$ python3 -q
>>> import numpy as np
>>> np.set_printoptions(precision=3, suppress=True, linewidth=100, floatmode="fixed")
>>> def rd(a):
...     return np.round(a, 3) + 0
... 
>>> W0 = np.array([[0.0, 0.0], [0.0, 1.0]])
>>> W0
array([[0.000, 0.000],
       [0.000, 1.000]])
>>> W1 = np.array([[1, 1, 0, 2], [1, 1, 3, 4]])
>>> beta = np.array([1, -3, -6, -3])
>>> hid = np.maximum(W0 @ W1 + beta, 0)
>>> (hid > 0).mean(axis=0)
array([1.000, 0.000, 0.000, 0.500])
>>> (hid > 0).astype(int)
array([[1, 0, 0, 0],
       [1, 0, 0, 1]])
>>> W2 = np.array([[-4, 6, 7], [-1, 6, 1], [5, 7, 9], [4, -8, -1]])
>>> hid @ W2
array([[-4.000,  6.000,  7.000],
       [-4.000,  4.000, 13.000]])
>>> J = np.loadtxt("block5.csv", delimiter=",")
>>> J
array([[-1.200, -1.900,  0.100],
       [-0.400,  0.000, -0.100],
       [ 0.400, -0.100,  0.100],
       [-1.000,  0.400,  0.300],
       [ 0.100,  1.300,  1.400],
       [-0.100, -0.800, -0.500],
       [ 1.200,  1.600, -0.200]])
>>> rng = np.random.default_rng(113)
>>> B = J + rng.integers(-2, 3, (7, 2)) @ rng.integers(-2, 3, (2, 3))
>>> rd(B)
array([[ 3.800, -1.900, -0.900],
       [ 2.600, -4.000, -3.100],
       [ 3.400, -4.100, -2.900],
       [-3.000,  1.400,  1.300],
       [-0.900, -0.700,  0.400],
       [-2.100,  5.200,  3.500],
       [-0.800, -2.400, -2.200]])
>>> np.abs(B - J).sum(axis=1)
array([ 6.000, 10.000, 10.000,  4.000,  4.000, 12.000,  8.000])
>>> x = np.array([0, 1, -3])
>>> rhs = B @ x
>>> beta, lr = np.zeros(3), 1 / np.linalg.norm(B, 2) ** 2
>>> for i in range(4):
...     beta -= lr * B.T @ (B @ beta - rhs)
...     if i % 1 == 0: print(i, round(np.linalg.norm(B @ beta - rhs), 3))
... 
0 3.529
1 3.386
2 3.266
3 3.165
>>> rd(beta)
array([ 0.222, -0.606, -0.542])
>>> r = np.linalg.matrix_rank(W0)
>>> r
np.int64(1)
>>> N = np.linalg.svd(W0)[2][r:].T
>>> W0 @ N
array([[0.000],
       [0.000]])
>>> np.linalg.matrix_rank(W0.T @ W0), np.linalg.matrix_rank(W0 @ W0.T)
(np.int64(1), np.int64(1))
>>> B = np.array([[3, 0, 3], [1, 3, 3], [1, 2, 2]])
>>> rd(np.einsum("ik,kj->ij", J, B))
array([[-5.400, -5.500, -9.100],
       [-1.300, -0.200, -1.400],
       [ 1.200, -0.100,  1.100],
       [-2.300,  1.800, -1.200],
       [ 3.000,  6.700,  7.000],
       [-1.600, -3.400, -3.700],
       [ 5.000,  4.400,  8.000]])
>>> np.linalg.matrix_rank(np.vstack([J, B.T]))
np.int64(3)
>>> B @ J
Traceback (most recent call last):
  File "<python-input-31>", line 1, in <module>
    B @ J
    ~~^~~
ValueError: matmul: Input operand 1 has a mismatch in its core dimension 0, with gufunc signature (n?,k),(k,m?)->(n?,m?) (size 7 is different from 3)
>>> np.linalg.matrix_rank(J @ B)
np.int64(3)
>>> M = np.array([[0, -3, -1, -1],
...     [0, 0, 1, 0],
...     [0, 0, 0, 0],
...     [0, 0, 0, 2],
...     [0, 0, 0, 0],
...     [0, -2, 0, 0],
...     [0, -2, 0, 0]])
>>> np.unique(M.round(6), axis=0).shape
(5, 4)
>>> np.linalg.lstsq(M[:-1].T, M[-1])[2]
np.int32(3)
>>> rd(M @ np.linalg.pinv(M) @ M)
array([[ 0.000, -3.000, -1.000, -1.000],
       [ 0.000,  0.000,  1.000,  0.000],
       [ 0.000,  0.000,  0.000,  0.000],
       [ 0.000,  0.000,  0.000,  2.000],
       [ 0.000,  0.000,  0.000,  0.000],
       [ 0.000, -2.000,  0.000,  0.000],
       [ 0.000, -2.000,  0.000,  0.000]])
>>> x = np.array([2, 3, 0, 1])
>>> a = np.maximum(M @ x, 0)
>>> a
array([0, 0, 0, 2, 0, 0, 0])
>>> np.flatnonzero(a > 1e-9)
array([3])
>>> M * (a > 1e-9)[:, None]
array([[0, 0, 0, 0],
       [0, 0, 0, 0],
       [0, 0, 0, 0],
       [0, 0, 0, 2],
       [0, 0, 0, 0],
       [0, 0, 0, 0],
       [0, 0, 0, 0]])
